$ python3 -q
>>> import numpy as np
>>> np.set_printoptions(suppress=True, linewidth=160)
>>> m1 = np.loadtxt("w.csv", delimiter=",")
>>> m1
array([[-0.009, -0.036, -0.029,  0.027,  0.063,  0.049,  0.077,  0.15 ,  0.043, -0.021,  0.031],
       [ 0.2  , -0.462,  0.843,  0.672, -1.733, -0.259,  0.852, -0.834,  1.051,  0.02 ,  2.449],
       [ 0.063, -0.096, -0.179,  0.062,  0.377,  0.21 ,  0.215,  0.669,  0.016, -0.115, -0.013],
       [ 0.016, -0.109,  0.172,  0.151, -0.37 , -0.057,  0.196, -0.17 ,  0.251,  0.01 ,  0.513],
       [ 0.123,  0.071, -0.138, -0.077,  0.269,  0.073, -0.101,  0.256, -0.215, -0.026, -0.294],
       [ 0.375, -0.521,  0.668,  0.729, -1.454, -0.101,  0.996, -0.243,  0.999, -0.049,  2.399]])
>>> cov = m1.T @ m1
>>> np.allclose(cov, cov.T)
True
>>> np.round(np.linalg.eigvalsh(cov)[::-1], 3) + 0
array([25.002,  1.001,  0.04 ,  0.002,  0.   ,  0.   ,  0.   ,  0.   ,  0.   ,  0.   ,  0.   ])
>>> r0, r1 = m1[3], m1[0]
>>> round(r0 @ r0, 3)
np.float64(0.598)
>>> pr = (r0 @ r1) / (r0 @ r0) * r0
>>> np.round(np.linalg.norm(r0 + r1) ** 2 + np.linalg.norm(r0 - r1) ** 2, 3)
np.float64(1.279)
>>> np.linalg.matrix_rank(np.outer(r0, r1))
np.int64(1)
>>> r0 = np.array([3, 4, 2])
>>> np.round(np.polyval(r0, m1[3]), 3)
array([2.065, 1.6  , 2.777, 2.672, 0.931, 1.782, 2.899, 1.407, 3.193, 2.04 , 4.842])
>>> W0 = np.load("out0.npy")
>>> W0
array([[ 2,  1, -3, -1,  0, -1,  4, -4],
       [ 1,  4,  0,  2, -2, -2,  3,  5],
       [-3,  0,  2,  5, -5,  2,  3, -5],
       [-1,  2,  5,  6,  2,  1,  2,  0],
       [ 0, -2, -5,  2,  6,  5,  2, -3],
       [-1, -2,  2,  1,  5,  4, -2, -4],
       [ 4,  3,  3,  2,  2, -2,  4, -1],
       [-4,  5, -5,  0, -3, -4, -1,  6]])
>>> O, evecs = np.linalg.qr(W0[:, :3])[0], np.linalg.qr(W0[:, 3:])[0]
>>> s = np.linalg.svd(O.T @ evecs, compute_uv=False)
>>> (s > 0.9).sum()
np.int64(2)
>>> Uu, s = np.linalg.svd(W0)
Traceback (most recent call last):
  File "<python-input-19>", line 1, in <module>
    Uu, s = np.linalg.svd(W0)
    ^^^^^
ValueError: too many values to unpack (expected 2)
>>> Uu, s, vt = np.linalg.svd(W0, full_matrices=False)
>>> np.round(Uu.T @ Uu, 3) + 0
array([[1., 0., 0., 0., 0., 0., 0., 0.],
       [0., 1., 0., 0., 0., 0., 0., 0.],
       [0., 0., 1., 0., 0., 0., 0., 0.],
       [0., 0., 0., 1., 0., 0., 0., 0.],
       [0., 0., 0., 0., 1., 0., 0., 0.],
       [0., 0., 0., 0., 0., 1., 0., 0.],
       [0., 0., 0., 0., 0., 0., 1., 0.],
       [0., 0., 0., 0., 0., 0., 0., 1.]])
>>> np.round(np.cumsum(s ** 2) / np.sum(s ** 2), 3)
array([0.397, 0.628, 0.76 , 0.88 , 0.981, 0.999, 1.   , 1.   ])
>>> Uu.shape, s.shape, vt.shape
((8, 8), (8,), (8, 8))
